>>> import numpy as np
>>> np.set_printoptions(suppress=True, linewidth=120)
>>> def rnd(a):
...     return np.round(a, 3) + 0
... 
>>> data = np.load("dump.npy")
>>> data
array([[3., 0., 0., 0., 0., 0., 0., 0.],
       [0., 3., 2., 0., 2., 0., 0., 0.],
       [0., 2., 3., 0., 2., 0., 0., 0.],
       [0., 0., 0., 3., 0., 2., 2., 2.],
       [0., 2., 2., 0., 3., 0., 0., 0.],
       [0., 0., 0., 2., 0., 3., 2., 2.],
       [0., 0., 0., 2., 0., 2., 3., 2.],
       [0., 0., 0., 2., 0., 2., 2., 3.]])
>>> # symmetric
>>> low = np.linalg.cholesky(data)
>>> rnd(low @ low.T)
array([[3., 0., 0., 0., 0., 0., 0., 0.],
       [0., 3., 2., 0., 2., 0., 0., 0.],
       [0., 2., 3., 0., 2., 0., 0., 0.],
       [0., 0., 0., 3., 0., 2., 2., 2.],
       [0., 2., 2., 0., 3., 0., 0., 0.],
       [0., 0., 0., 2., 0., 3., 2., 2.],
       [0., 0., 0., 2., 0., 2., 3., 2.],
       [0., 0., 0., 2., 0., 2., 2., 3.]])
>>> rnd(low)
array([[1.732, 0.   , 0.   , 0.   , 0.   , 0.   , 0.   , 0.   ],
       [0.   , 1.732, 0.   , 0.   , 0.   , 0.   , 0.   , 0.   ],
       [0.   , 1.155, 1.291, 0.   , 0.   , 0.   , 0.   , 0.   ],
       [0.   , 0.   , 0.   , 1.732, 0.   , 0.   , 0.   , 0.   ],
       [0.   , 1.155, 0.516, 0.   , 1.183, 0.   , 0.   , 0.   ],
       [0.   , 0.   , 0.   , 1.155, 0.   , 1.291, 0.   , 0.   ],
       [0.   , 0.   , 0.   , 1.155, 0.   , 0.516, 1.183, 0.   ],
       [0.   , 0.   , 0.   , 1.155, 0.   , 0.516, 0.338, 1.134]])
>>> rnd(np.diag(low) ** 2)
array([3.   , 3.   , 1.667, 3.   , 1.4  , 1.667, 1.4  , 1.286])
>>> rnd(np.prod(np.diag(low)) ** 2), rnd(np.linalg.det(data))
(np.float64(189.0), np.float64(189.0))
>>> np.linalg.eigvalsh(data).min() > 0
np.True_
>>> M = np.load("case9.npy")
>>> M
array([[ 0,  0,  0],
       [ 5,  0,  0],
       [17,  8, 16],
       [ 1,  2,  0],
       [21,  0,  0],
       [13,  0,  0],
       [25,  0,  4],
       [25,  0,  4],
       [ 0,  0,  0],
       [ 1,  2,  0],
       [ 0, 14,  0],
       [ 0, 14,  0],
       [ 0,  0,  0],
       [37,  0,  6],
       [ 0,  3,  0],
       [ 9,  0,  0],
       [ 0,  0,  0],
       [ 0,  0,  0],
       [13,  0,  2],
       [ 1,  2,  0],
       [ 0,  9,  6],
       [ 0,  0,  0],
       [ 0,  3,  0],
       [17,  8, 16],
       [ 0, 26, 26],
       [ 5,  0,  0],
       [ 0,  0,  0]])
>>> # rows 6 and 7 are equal
>>> x0 = np.array([-2, 3, 3])
>>> np.linalg.norm(M @ x0) <= np.linalg.norm(M, 2) * np.linalg.norm(x0) + 1e-9
np.True_
>>> (M * x0).sum(axis=1)
array([  0, -10,  38,   4, -42, -26, -38, -38,   0,   4,  42,  42,   0, -56,   9, -18,   0,   0, -20,   4,  45,   0,
         9,  38, 156, -10,   0])
>>> (M @ x0).argmax()
np.int64(24)
>>> np.sign((M @ x0).round(6))
array([ 0, -1,  1,  1, -1, -1, -1, -1,  0,  1,  1,  1,  0, -1,  1, -1,  0,  0, -1,  1,  1,  0,  1,  1,  1, -1,  0])
>>> M @ x0
array([  0, -10,  38,   4, -42, -26, -38, -38,   0,   4,  42,  42,   0, -56,   9, -18,   0,   0, -20,   4,  45,   0,
         9,  38, 156, -10,   0])
>>> Xs = M - M.mean(axis=0)
>>> evecs = np.linalg.svd(Xs)[2][:2]
>>> Y = Xs - Xs @ evecs.T @ evecs
>>> rnd(np.diag(evecs.T @ evecs))
array([0.955, 0.511, 0.534])
>>> rnd((Xs @ evecs.T).std(axis=0))
array([10.358,  8.037])
>>> rnd(np.cov(Xs @ evecs.T, rowvar=False))
array([[111.41 ,   0.   ],
       [  0.   ,  67.071]])
>>> vals, evecs = np.linalg.eigh(data)
>>> x0 = np.array([-2, -1, -2, 2, 0, 1, 1, 0])
>>> rnd(evecs * np.abs(vals) @ evecs.T)
array([[3., 0., 0., 0., 0., 0., 0., 0.],
       [0., 3., 2., 0., 2., 0., 0., 0.],
       [0., 2., 3., 0., 2., 0., 0., 0.],
       [0., 0., 0., 3., 0., 2., 2., 2.],
       [0., 2., 2., 0., 3., 0., 0., 0.],
       [0., 0., 0., 2., 0., 3., 2., 2.],
       [0., 0., 0., 2., 0., 2., 3., 2.],
       [0., 0., 0., 2., 0., 2., 2., 3.]])
>>> np.abs(data).sum(axis=1).max(), np.abs(vals).max()
(np.float64(9.0), np.float64(9.0))
>>> rnd(evecs * np.maximum(vals, 0) @ evecs.T)
array([[3., 0., 0., 0., 0., 0., 0., 0.],
       [0., 3., 2., 0., 2., 0., 0., 0.],
       [0., 2., 3., 0., 2., 0., 0., 0.],
       [0., 0., 0., 3., 0., 2., 2., 2.],
       [0., 2., 2., 0., 3., 0., 0., 0.],
       [0., 0., 0., 2., 0., 3., 2., 2.],
       [0., 0., 0., 2., 0., 2., 3., 2.],
       [0., 0., 0., 2., 0., 2., 2., 3.]])
>>> rnd(x0 @ data @ x0 / (x0 @ x0)), rnd(vals[0]), vals[-1]
(np.float64(4.867), np.float64(1.0), np.float64(9.0))
>>> x0 @ data @ x0
np.float64(73.0)
>>> rnd(evecs * np.sqrt(vals) @ evecs.T)
array([[1.732, 0.   , 0.   , 0.   , 0.   , 0.   , 0.   , 0.   ],
       [0.   , 1.549, 0.549, 0.   , 0.549, 0.   , 0.   , 0.   ],
       [0.   , 0.549, 1.549, 0.   , 0.549, 0.   , 0.   , 0.   ],
       [0.   , 0.   , 0.   , 1.5  , 0.   , 0.5  , 0.5  , 0.5  ],
       [0.   , 0.549, 0.549, 0.   , 1.549, 0.   , 0.   , 0.   ],
       [0.   , 0.   , 0.   , 0.5  , 0.   , 1.5  , 0.5  , 0.5  ],
       [0.   , 0.   , 0.   , 0.5  , 0.   , 0.5  , 1.5  , 0.5  ],
       [0.   , 0.   , 0.   , 0.5  , 0.   , 0.5  , 0.5  , 1.5  ]])
>>> x0 = np.array([3, 0, -4])
>>> a = np.maximum(M @ x0, 0)
>>> a
array([ 0, 15,  0,  3, 63, 39, 59, 59,  0,  3,  0,  0,  0, 87,  0, 27,  0,  0, 31,  3,  0,  0,  0,  0,  0, 15,  0])
>>> rnd(np.tanh(M @ x0))
array([ 0.   ,  1.   , -1.   ,  0.995,  1.   ,  1.   ,  1.   ,  1.   ,  0.   ,  0.995,  0.   ,  0.   ,  0.   ,  1.   ,
        0.   ,  1.   ,  0.   ,  0.   ,  1.   ,  0.995, -1.   ,  0.   ,  0.   , -1.   , -1.   ,  1.   ,  0.   ])
>>> M.T @ a
array([8804,   18, 1056])
>>> M * (a > 1e-9)[:, None]
array([[ 0,  0,  0],
       [ 5,  0,  0],
       [ 0,  0,  0],
       [ 1,  2,  0],
       [21,  0,  0],
       [13,  0,  0],
       [25,  0,  4],
       [25,  0,  4],
       [ 0,  0,  0],
       [ 1,  2,  0],
       [ 0,  0,  0],
       [ 0,  0,  0],
       [ 0,  0,  0],
       [37,  0,  6],
       [ 0,  0,  0],
       [ 9,  0,  0],
       [ 0,  0,  0],
       [ 0,  0,  0],
       [13,  0,  2],
       [ 1,  2,  0],
       [ 0,  0,  0],
       [ 0,  0,  0],
       [ 0,  0,  0],
       [ 0,  0,  0],
       [ 0,  0,  0],
       [ 5,  0,  0],
       [ 0,  0,  0]])
>>> Y = np.c_[M[:, :2] @ np.array([[-2, 2], [-1, 0]]), np.array([5, 4, 1, 0, 3, 1, 0, 3, 2, 2, 5, 1, 3, 3, 2, 4, 0, 0, 5, 4, 0, 2, 1, 1, 0, 4, 3])]
>>> Y
array([[  0,   0,   5],
       [-10,  10,   4],
       [-42,  34,   1],
       [ -4,   2,   0],
       [-42,  42,   3],
       [-26,  26,   1],
       [-50,  50,   0],
       [-50,  50,   3],
       [  0,   0,   2],
       [ -4,   2,   2],
       [-14,   0,   5],
       [-14,   0,   1],
       [  0,   0,   3],
       [-74,  74,   3],
       [ -3,   0,   2],
       [-18,  18,   4],
       [  0,   0,   0],
       [  0,   0,   0],
       [-26,  26,   5],
       [ -4,   2,   4],
       [ -9,   0,   0],
       [  0,   0,   2],
       [ -3,   0,   1],
       [-42,  34,   1],
       [-26,   0,   0],
       [-10,  10,   4],
       [  0,   0,   3]])
>>> np.linalg.matrix_rank(Y)
np.int64(3)
>>> rnd(np.linalg.norm(Y - M @ np.linalg.lstsq(M, Y)[0], axis=0))
array([ 0.   ,  0.   , 11.223])
>>> rnd(np.linalg.norm(np.linalg.qr(M)[0].T @ Y, axis=0) ** 2 / ((Y ** 2).sum(axis=0) + 1e-12))
array([1.   , 1.   , 0.386])
>>> J = np.load("layer10.npy")
>>> J
array([[-8,  1,  1,  0,  0, -4, -2],
       [ 1,  1,  2,  0,  0, -3, -9],
       [-3, -4,  4,  0,  0,  8,  5],
       [ 0,  0,  0,  6, -7,  0,  0],
       [ 0,  0,  0,  9,  3,  0,  0],
       [-2,  0, -8,  0,  0,  5, -1],
       [ 5, -8,  8,  0,  0,  7, -5]])
>>> # 2 groups of indices that never mix
>>> x0 = np.array([5, 6, 7, 9, 4, 8, 9])
>>> y = J @ x0
>>> y
array([-77, -80,  98,  26,  93, -35,  44])
>>> rnd(np.linalg.solve(J, J[:, 3]))
array([0., 0., 0., 1., 0., 0., 0.])
>>> rnd(np.linalg.solve(J, y))
array([5., 6., 7., 9., 4., 8., 9.])
>>> W0 = np.load("arr.npy")
>>> W0
array([[-20.472,  15.876,  25.888, -21.015,  20.153,  -3.687,   3.373],
       [-20.295,  15.864,  27.072, -21.779,  19.717,  -2.589,   3.223],
       [-20.007,  15.205,  25.21 , -21.02 ,  21.294,  -3.894,   2.349],
       [-18.911,  15.349,  27.635, -20.297,  20.811,  -3.742,   3.541],
       [-22.754,  14.564,  28.907, -20.855,  19.886,  -1.501,   2.261],
       [-22.354,  14.473,  26.88 , -20.775,  19.681,   0.669,   4.956],
       [-21.441,  14.343,  28.728, -20.755,  22.116,  -3.511,   1.268],
       [-19.145,  15.118,  28.128, -21.015,  21.492,  -2.389,   2.876],
       [-22.754,  14.881,  26.852, -20.102,  21.425,  -3.944,   2.708],
       [-21.716,  13.719,  28.604, -21.785,  21.36 ,  -1.716,   2.034],
       [-20.955,  14.907,  26.184, -21.605,  20.937,  -1.779,   3.492],
       [-22.834,  14.285,  26.161, -21.115,  21.616,  -5.513,   4.288],
       [-21.239,  15.782,  28.128, -19.709,  20.112,  -2.891,   1.668],
       [-22.523,  14.901,  26.847, -21.724,  20.054,  -1.649,   2.526],
       [-21.549,  14.527,  26.284, -20.162,  21.581,  -2.943,   4.933]])
>>> np.flatnonzero(np.linalg.matrix_power((data != 0) + (data.T != 0) + np.eye(8), 8)[6])
array([3, 5, 6, 7])
>>> data @ data
array([[ 9.,  0.,  0.,  0.,  0.,  0.,  0.,  0.],
       [ 0., 17., 16.,  0., 16.,  0.,  0.,  0.],
       [ 0., 16., 17.,  0., 16.,  0.,  0.,  0.],
       [ 0.,  0.,  0., 21.,  0., 20., 20., 20.],
       [ 0., 16., 16.,  0., 17.,  0.,  0.,  0.],
       [ 0.,  0.,  0., 20.,  0., 21., 20., 20.],
       [ 0.,  0.,  0., 20.,  0., 20., 21., 20.],
       [ 0.,  0.,  0., 20.,  0., 20., 20., 21.]])
>>> rnd(np.sort(np.linalg.eigvals(data).real))
array([1., 1., 1., 1., 1., 3., 7., 9.])
>>> C = W0[[8, 3]].astype(float)
>>> for _ in range(6):
...     z = np.linalg.norm(W0[:, None] - C, axis=-1).argmin(axis=1)
...     C = np.array([W0[z == j].mean(axis=0) for j in range(2)])
... 
>>> z
array([1, 1, 1, 1, 0, 0, 0, 1, 0, 0, 0, 0, 0, 0, 0])
>>> np.abs(C[1] - C[0]).argmax()
np.int64(0)
>>> rnd(C[1] - C[0])
array([ 2.246,  0.844, -0.571, -0.166, -0.183, -0.782,  0.059])
>>> Xs = (W0 - W0.mean(axis=0)) / W0.std(axis=0)
>>> np.argwhere(np.abs(Xs) > 2)
array([[5, 5]])
>>> coef = np.linalg.lstsq(np.delete(Xs, 3, axis=1), Xs[:, 3])[0]
>>> rnd(1 - np.var(Xs[:, 3] - np.delete(Xs, 3, axis=1) @ coef))
np.float64(0.408)
>>> X = np.load("run9.npy")
>>> X
array([[  1,  -1,   1,  -1],
       [  1,   0,   0,   0],
       [  1,   1,   1,   1],
       [  1,   2,   4,   8],
       [  1,   3,   9,  27],
       [  1,   4,  16,  64],
       [  1,   5,  25, 125]])
>>> # column 3 is much longer than the rest
>>> Y = np.c_[X[:, :2] @ np.array([[3, 4], [-1, 3]]), np.array([3, 9, 3, 8, 4, 7, 4])]
>>> Y
array([[ 4,  1,  3],
       [ 3,  4,  9],
       [ 2,  7,  3],
       [ 1, 10,  8],
       [ 0, 13,  4],
       [-1, 16,  7],
       [-2, 19,  4]])
>>> np.linalg.matrix_rank(Y)
np.int64(3)
>>> rnd(np.linalg.lstsq(X, Y[:, 0])[0])
array([ 3., -1.,  0.,  0.])
>>> def softmax(z):
...     e = np.exp(z - z.max(axis=-1, keepdims=True))
...     return e / e.sum(axis=-1, keepdims=True)
... 
>>> rnd(softmax(X).sum(axis=1))
array([1., 1., 1., 1., 1., 1., 1.])
>>> rnd(softmax(10 * X[0]))
array([0.5, 0. , 0.5, 0. ])
>>> scores = X @ X.T / np.sqrt(4)
>>> rnd(softmax(scores + np.triu(np.full(scores.shape, -np.inf), 1)))
array([[1.   , 0.   , 0.   , 0.   , 0.   , 0.   , 0.   ],
       [0.5  , 0.5  , 0.   , 0.   , 0.   , 0.   , 0.   ],
       [0.1  , 0.164, 0.736, 0.   , 0.   , 0.   , 0.   ],
       [0.   , 0.   , 0.   , 1.   , 0.   , 0.   , 0.   ],
       [0.   , 0.   , 0.   , 0.   , 1.   , 0.   , 0.   ],
       [0.   , 0.   , 0.   , 0.   , 0.   , 1.   , 0.   ],
       [0.   , 0.   , 0.   , 0.   , 0.   , 0.   , 1.   ]])
>>> rnd(softmax(scores))
array([[0.73 , 0.163, 0.099, 0.008, 0.   , 0.   , 0.   ],
       [0.143, 0.143, 0.143, 0.143, 0.143, 0.143, 0.143],
       [0.   , 0.   , 0.   , 0.   , 0.   , 0.   , 1.   ],
       [0.   , 0.   , 0.   , 0.   , 0.   , 0.   , 1.   ],
       [0.   , 0.   , 0.   , 0.   , 0.   , 0.   , 1.   ],
       [0.   , 0.   , 0.   , 0.   , 0.   , 0.   , 1.   ],
       [0.   , 0.   , 0.   , 0.   , 0.   , 0.   , 1.   ]])
>>> rng = np.random.default_rng(5205)
>>> m1 = np.eye(8, dtype=int)[rng.permutation(8)] * np.array([1, -1, 2, -2, 1, 2, 0, -2])
>>> m1
array([[ 0, -1,  0,  0,  0,  0,  0,  0],
       [ 1,  0,  0,  0,  0,  0,  0,  0],
       [ 0,  0,  0,  0,  0,  2,  0,  0],
       [ 0,  0,  0,  0,  0,  0,  0,  0],
       [ 0,  0,  0,  0,  1,  0,  0,  0],
       [ 0,  0,  2,  0,  0,  0,  0,  0],
       [ 0,  0,  0, -2,  0,  0,  0,  0],
       [ 0,  0,  0,  0,  0,  0,  0, -2]])
>>> # null space of dimension 1
>>> Uu, s, vt = np.linalg.svd(m1)
>>> evecs = vt[:(s > 1e-8).sum()]
>>> x0 = m1[2] + -1 * m1[1] + rng.integers(2) * np.eye(8)[5]
>>> x0
array([-1.,  0.,  0.,  0.,  0.,  2.,  0.,  0.])
>>> evecs.T @ evecs
array([[1., 0., 0., 0., 0., 0., 0., 0.],
       [0., 1., 0., 0., 0., 0., 0., 0.],
       [0., 0., 1., 0., 0., 0., 0., 0.],
       [0., 0., 0., 1., 0., 0., 0., 0.],
       [0., 0., 0., 0., 1., 0., 0., 0.],
       [0., 0., 0., 0., 0., 1., 0., 0.],
       [0., 0., 0., 0., 0., 0., 0., 0.],
       [0., 0., 0., 0., 0., 0., 0., 1.]])
>>> rnd(np.linalg.norm(x0 - evecs.T @ evecs @ x0))
np.float64(0.0)
>>> z = rng.permutation(8)
>>> z
array([3, 6, 7, 4, 5, 0, 2, 1])
>>> Y = m1[z][:, z]
>>> np.trace(Y)
np.int64(-1)
>>> np.diag(Y)
array([ 0,  0, -2,  1,  0,  0,  0,  0])
>>> Y
array([[ 0,  0,  0,  0,  0,  0,  0,  0],
       [-2,  0,  0,  0,  0,  0,  0,  0],
       [ 0,  0, -2,  0,  0,  0,  0,  0],
       [ 0,  0,  0,  1,  0,  0,  0,  0],
       [ 0,  0,  0,  0,  0,  0,  2,  0],
       [ 0,  0,  0,  0,  0,  0,  0, -1],
       [ 0,  0,  0,  0,  2,  0,  0,  0],
       [ 0,  0,  0,  0,  0,  1,  0,  0]])
